In [1]: import numpy as np

In [2]: np.set_printoptions(precision=2, suppress=True, linewidth=160, sign=" ")

In [3]: F = np.cumsum(np.array([[0, 0, 1, 1, 2, 2],
   ...:     [0, 1, 0, 2, 2, 1],
   ...:     [0, 0, 0, 2, 0, 0],
   ...:     [1, 0, 2, 1, 0, 2],
   ...:     [2, 2, 2, 1, 2, 0],
   ...:     [0, 2, 0, 0, 0, 2],
   ...:     [0, 0, 2, 2, 1, 0],
   ...:     [0, 2, 0, 2, 0, 1],
   ...:     [0, 0, 1, 1, 0, 2],
   ...:     [2, 0, 1, 2, 2, 1],
   ...:     [2, 1, 2, 1, 1, 0],
   ...:     [1, 2, 2, 1, 2, 0],
   ...:     [2, 1, 2, 0, 1, 0],
   ...:     [1, 0, 2, 1, 2, 0],
   ...:     [0, 1, 0, 0, 1, 2],
   ...:     [0, 0, 0, 1, 1, 2],
   ...:     [0, 2, 0, 1, 0, 0],
   ...:     [1, 2, 2, 2, 1, 1]]), axis=0)

In [4]: print(F)
[[  0   0   1   1   2   2]
 [  0   1   1   3   4   3]
 [  0   1   1   5   4   3]
 [  1   1   3   6   4   5]
 [  3   3   5   7   6   5]
 [  3   5   5   7   6   7]
 [  3   5   7   9   7   7]
 [  3   7   7  11   7   8]
 [  3   7   8  12   7  10]
 [  5   7   9  14   9  11]
 [  7   8  11  15  10  11]
 [  8  10  13  16  12  11]
 [ 10  11  15  16  13  11]
 [ 11  11  17  17  15  11]
 [ 11  12  17  17  16  13]
 [ 11  12  17  18  17  15]
 [ 11  14  17  19  17  15]
 [ 12  16  19  21  18  16]]

In [5]: Xs = F - F.mean(axis=1)
Traceback (most recent call last):
  Cell In[5], line 1
    Xs = F - F.mean(axis=1)
ValueError: operands could not be broadcast together with shapes (18,6) (18,) 


In [6]: Xs = F - F.mean(axis=0)

In [7]: left, sig, vt = np.linalg.svd(Xs, full_matrices=False)

In [8]: print(round((sig ** 2).sum() ** 2 / (sig ** 4).sum(), 2))
1.05

In [9]: print(np.round(sig ** 2 / (sig ** 2).sum(), 2) + 0)
[ 0.97  0.02  0.    0.    0.    0.  ]

In [10]: print((np.sign(left[:, 0]) == np.sign(left[0, 0])).astype(int))
[ 1  1  1  1  1  1  1  1  1  0  0  0  0  0  0  0  0  0]
